% python3 -q
>>> import numpy as np
>>> import numpy.linalg as la
>>> np.set_printoptions(suppress=True, linewidth=160)
>>> mat = np.array([[-4, 5, 4, -4, 0, 0, 5],
...     [5, -4, 5, 4, -4, 0, 0],
...     [4, 5, -4, 5, 4, -4, 0],
...     [-4, 4, 5, -4, 5, 4, -4],
...     [0, -4, 4, 5, -4, 5, 4],
...     [0, 0, -4, 4, 5, -4, 5],
...     [5, 0, 0, -4, 4, 5, -4]])
>>> out = mat / np.sqrt((mat ** 2).mean(axis=1, keepdims=True))
>>> np.round(la.norm(out, axis=1), 2)
array([2.65, 2.65, 2.65, 2.65, 2.65, 2.65, 2.65])
>>> la.matrix_rank(mat - mat.mean(axis=1, keepdims=True))
np.int64(6)
>>> round(float(la.eigvalsh(mat).min()), 2)
-15.91
>>> f = np.array([-3, 5, -4])
>>> np.array([np.convolve(row, f, "same") for row in mat])
array([[-35,  29,  12, -36,  16, -15,  25],
       [ 37, -55,  29,  12, -36,  16,   0],
       [  5,  21, -55,  29,  12, -36,  16],
       [-32,  21,  21, -55,  29,  12, -36],
       [ 12, -32,  21,  21, -55,  29,   0],
       [  0,  12, -32,  21,  21, -55,  41],
       [ 25, -20,  12, -32,  21,  21, -40]])
>>> np.polyval(f, mat[1])
array([-54, -72, -54, -32, -72,  -4,  -4])
>>> np.cross(mat[1, :3], mat[4, :3])
array([  4, -20, -20])
>>> J = np.loadtxt("case9.csv", delimiter=",")
>>> J
array([[-0.86, -1.  , -1.  , -0.23,  0.36, -1.  ],
       [ 0.07,  0.99,  1.  , -0.97,  1.  ,  1.  ],
       [ 0.02, -0.41, -0.79,  0.28,  0.41, -0.91],
       [ 0.9 ,  0.66, -0.74,  0.24, -1.  , -0.61],
       [ 0.91,  0.99,  0.83,  0.43, -1.  ,  0.98],
       [-0.36,  0.55,  1.  , -0.99,  0.44,  1.  ],
       [ 0.25, -0.93, -0.95,  0.08, -0.98, -0.91],
       [-0.65, -1.  , -0.51, -0.9 , -0.53, -0.67],
       [ 0.46, -0.85, -1.  ,  0.92, -0.89, -1.  ],
       [ 0.62,  1.  ,  0.96,  0.21,  0.7 ,  0.93],
       [-0.9 , -0.99, -0.93,  0.14,  0.99, -0.97],
       [ 0.19,  0.06, -0.91,  0.75,  0.25, -0.94],
       [ 0.  , -0.02, -0.74,  0.58,  0.35, -0.77],
       [-0.31,  1.  ,  1.  , -0.14,  1.  ,  0.99],
       [ 0.44,  0.85, -0.86,  0.93, -0.15, -0.74],
       [-0.52, -0.98, -0.8 , -0.38, -0.66, -0.7 ],
       [ 0.8 ,  0.98, -0.87,  0.97, -0.52, -0.79],
       [ 0.02,  0.54,  1.  , -0.97, -0.5 ,  1.  ],
       [ 0.33,  0.54,  0.9 , -0.03, -1.  ,  1.  ],
       [ 0.39,  0.45,  0.93, -0.66, -0.99,  0.99],
       [ 0.58, -0.08, -0.99,  0.81,  0.08, -1.  ],
       [ 0.48,  0.98,  0.58,  0.48,  0.89,  0.11],
       [ 0.21,  0.96,  1.  , -0.97, -0.88,  1.  ],
       [ 0.83, -0.87, -1.  ,  0.98, -0.93, -1.  ],
       [ 0.35, -0.36, -1.  ,  0.92,  0.24, -1.  ]])
>>> np.round(J.sum(axis=0), 2)
array([ 4.25,  3.06, -3.89,  2.48, -3.32, -4.01])
>>> np.count_nonzero(J)
np.int64(149)
>>> np.round(J.mean(axis=0), 2)
array([ 0.17,  0.12, -0.16,  0.1 , -0.13, -0.16])
>>> np.abs(J).max()
np.float64(1.0)
>>> K = np.array([[-5, 0, -5, 0, -5, 0],
...     [-7, 5, -7, 5, -7, 5],
...     [0, 5, 0, 5, 0, 5],
...     [-5, 0, -5, 0, -5, 0],
...     [-7, 5, -7, 5, -7, 5],
...     [0, 5, 0, 5, 0, 5]])
>>> U, sig, Vt = la.svd(K)
>>> vecs = Vt[:(sig > 1e-8).sum()]
>>> rng = np.random.default_rng(17541)
>>> x = K[1] + -1 * K[5] + rng.integers(2) * np.eye(6)[1]
>>> x
array([-7.,  0., -7.,  0., -7.,  0.])
>>> la.matrix_rank(np.vstack([K, x]))
np.int64(2)
>>> np.allclose(vecs.T @ vecs @ x, x)
True
>>> np.round(np.diag(vecs.T @ vecs), 2)
array([0.33, 0.33, 0.33, 0.33, 0.33, 0.33])
>>> [round(float(x), 2) for x in la.svd(K, compute_uv=False)[:3]]
[24.37, 12.25, 0.0]
>>> la.cond(K) > 100
np.True_
>>> x = np.array([2, -3, 2, 2, 3, 2])
>>> K @ x
array([-35, -44,   5, -35, -44,   5])
>>> np.einsum("ij,j->i", K, x)
array([-35, -44,   5, -35, -44,   5])
>>> K @ np.eye(6)[4]
array([-5., -7.,  0., -5., -7.,  0.])
>>> np.sign((K @ x).round(6))
array([-1, -1,  1, -1, -1,  1])
>>> out = np.array([[0.3, 1.8, -1.1, 0.9],
...     [-0.8, 1.7, 1.9, 1.4],
...     [0.6, 2.2, 0.4, 1.0],
...     [1.3, 0.1, 0.5, 0.2],
...     [0.4, 0.6, -1.8, -0.6],
...     [0.0, -0.3, -0.3, 0.8]])
>>> cent = np.array([[-2.1, 1.4, -0.8, 0.5, -0.9],
...     [0.4, -0.3, -1.7, 0.1, 1.9],
...     [0.1, 0.6, 0.2, -1.1, -1.3],
...     [-0.9, 1.5, 0.2, -0.6, 1.7]])
>>> feats = out @ cent
>>> feats.round(2)
array([[-0.83,  0.57, -3.34,  1.  ,  6.11],
       [ 1.29,  1.61, -1.59, -3.16,  3.86],
       [-1.24,  1.92, -3.94, -0.52,  4.82],
       [-2.82,  2.39, -1.07, -0.01, -1.29],
       [-0.24, -1.6 , -1.82,  2.6 ,  2.1 ],
       [-0.87,  1.11,  0.61, -0.18,  1.18]])
>>> np.round(feats @ la.pinv(feats) @ feats, 2)
array([[-0.83,  0.57, -3.34,  1.  ,  6.11],
       [ 1.29,  1.61, -1.59, -3.16,  3.86],
       [-1.24,  1.92, -3.94, -0.52,  4.82],
       [-2.82,  2.39, -1.07, -0.01, -1.29],
       [-0.24, -1.6 , -1.82,  2.6 ,  2.1 ],
       [-0.87,  1.11,  0.61, -0.18,  1.18]])
>>> np.abs(np.diag(la.qr(feats)[1])) > 1e-9
array([ True,  True,  True,  True, False])
>>> np.unique(feats.round(6), axis=0).shape
(6, 5)
>>> la.lstsq(feats[:-1].T, feats[-1])[2]
np.int32(4)
>>> np.allclose(feats[:-1].T @ la.lstsq(feats[:-1].T, feats[-1])[0], feats[-1])
True
>>> U, sig, Vt = la.svd(feats, full_matrices=False)
>>> np.round(U.T @ U, 2) + 0
array([[1., 0., 0., 0., 0.],
       [0., 1., 0., 0., 0.],
       [0., 0., 1., 0., 0.],
       [0., 0., 0., 1., 0.],
       [0., 0., 0., 0., 1.]])
>>> np.abs(U[:, 0]).round(6).argmax()
np.int64(0)
>>> np.round(sig / sig[0], 2) + 0
array([1.  , 0.47, 0.42, 0.15, 0.  ])
>>> round(float(np.sqrt((sig ** 2).sum())), 2), np.round(la.norm(feats), 2)
(12.8, np.float64(12.8))
>>> (sig > 1e-8).sum()
np.int64(4)
>>> np.round(Vt @ Vt.T, 2) + 0
array([[1., 0., 0., 0., 0.],
       [0., 1., 0., 0., 0.],
       [0., 0., 1., 0., 0.],
       [0., 0., 0., 1., 0.],
       [0., 0., 0., 0., 1.]])
>>> sig.round(2) + 0
array([10.76,  5.01,  4.49,  1.65,  0.  ])
>>> rank = la.matrix_rank(feats)
>>> rank
np.int64(4)
>>> N = la.svd(feats)[2][rank:].T
>>> np.round(N @ N.T, 2) + 0
array([[ 0.35,  0.38, -0.02,  0.29, -0.05],
       [ 0.38,  0.41, -0.02,  0.31, -0.05],
       [-0.02, -0.02,  0.  , -0.02,  0.  ],
       [ 0.29,  0.31, -0.02,  0.24, -0.04],
       [-0.05, -0.05,  0.  , -0.04,  0.01]])
>>> np.round(feats @ N, 2) + 0
array([[0.],
       [0.],
       [0.],
       [0.],
       [0.],
       [0.]])
>>> [int(la.matrix_rank(feats[:, :j + 1])) for j in range(5)]
[1, 2, 3, 4, 4]
>>> N.shape
(5, 1)
>>> np.allclose(feats @ N, 0)
True
>>> U, sig, Vt = la.svd(feats)
>>> vecs = Vt[:(sig > 1e-8).sum()]
>>> x = feats[3] + 2 * feats[1] + rng.integers(2) * np.eye(5)[4]
>>> x.round(2)
array([-0.24,  5.61, -4.25, -6.33,  7.43])
>>> np.round(np.diag(vecs.T @ vecs), 2)
array([0.65, 0.59, 1.  , 0.76, 0.99])
>>> np.allclose(vecs.T @ vecs @ x, x)
False
>>> np.round(la.norm(x - vecs.T @ vecs @ x), 2)
np.float64(0.08)
>>> la.matrix_rank(np.vstack([feats, x]))
np.int64(5)
>>> X = np.maximum(np.array([[2],
...     [3],
...     [-2],
...     [-2],
...     [2],
...     [-1],
...     [3],
...     [0],
...     [2],
...     [3],
...     [-3],
...     [0],
...     [1],
...     [2],
...     [2],
...     [2],
...     [-2],
...     [2],
...     [3],
...     [-1],
...     [0],
...     [-3],
...     [-1],
...     [-2],
...     [-3],
...     [1],
...     [1],
...     [0],
...     [1],
...     [-2],
...     [3],
...     [-3],
...     [2],
...     [0],
...     [0],
...     [1],
...     [-2],
...     [-2],
...     [-1],
...     [-3],
...     [-3],
...     [-1]]) @ np.array([[2, 1, 0, 0, 2, 0, 2, 0, 2]]) + np.array([3, 1, 3, -2, -2, -1, -3, -2, 1]), 0)
>>> X
array([[7, 3, 3, 0, 2, 0, 1, 0, 5],
       [9, 4, 3, 0, 4, 0, 3, 0, 7],
       [0, 0, 3, 0, 0, 0, 0, 0, 0],
       [0, 0, 3, 0, 0, 0, 0, 0, 0],
       [7, 3, 3, 0, 2, 0, 1, 0, 5],
       [1, 0, 3, 0, 0, 0, 0, 0, 0],
       [9, 4, 3, 0, 4, 0, 3, 0, 7],
       [3, 1, 3, 0, 0, 0, 0, 0, 1],
       [7, 3, 3, 0, 2, 0, 1, 0, 5],
       [9, 4, 3, 0, 4, 0, 3, 0, 7],
       [0, 0, 3, 0, 0, 0, 0, 0, 0],
       [3, 1, 3, 0, 0, 0, 0, 0, 1],
       [5, 2, 3, 0, 0, 0, 0, 0, 3],
       [7, 3, 3, 0, 2, 0, 1, 0, 5],
       [7, 3, 3, 0, 2, 0, 1, 0, 5],
       [7, 3, 3, 0, 2, 0, 1, 0, 5],
       [0, 0, 3, 0, 0, 0, 0, 0, 0],
       [7, 3, 3, 0, 2, 0, 1, 0, 5],
       [9, 4, 3, 0, 4, 0, 3, 0, 7],
       [1, 0, 3, 0, 0, 0, 0, 0, 0],
       [3, 1, 3, 0, 0, 0, 0, 0, 1],
       [0, 0, 3, 0, 0, 0, 0, 0, 0],
       [1, 0, 3, 0, 0, 0, 0, 0, 0],
       [0, 0, 3, 0, 0, 0, 0, 0, 0],
       [0, 0, 3, 0, 0, 0, 0, 0, 0],
       [5, 2, 3, 0, 0, 0, 0, 0, 3],
       [5, 2, 3, 0, 0, 0, 0, 0, 3],
       [3, 1, 3, 0, 0, 0, 0, 0, 1],
       [5, 2, 3, 0, 0, 0, 0, 0, 3],
       [0, 0, 3, 0, 0, 0, 0, 0, 0],
       [9, 4, 3, 0, 4, 0, 3, 0, 7],
       [0, 0, 3, 0, 0, 0, 0, 0, 0],
       [7, 3, 3, 0, 2, 0, 1, 0, 5],
       [3, 1, 3, 0, 0, 0, 0, 0, 1],
       [3, 1, 3, 0, 0, 0, 0, 0, 1],
       [5, 2, 3, 0, 0, 0, 0, 0, 3],
       [0, 0, 3, 0, 0, 0, 0, 0, 0],
       [0, 0, 3, 0, 0, 0, 0, 0, 0],
       [1, 0, 3, 0, 0, 0, 0, 0, 0],
       [0, 0, 3, 0, 0, 0, 0, 0, 0],
       [0, 0, 3, 0, 0, 0, 0, 0, 0],
       [1, 0, 3, 0, 0, 0, 0, 0, 0]])
>>> la.matrix_rank(X, rtol=0.1)
np.int64(3)
>>> [round(float(x), 2) for x in la.svd(X, compute_uv=False)[:3]]
[44.54, 13.5, 5.31]
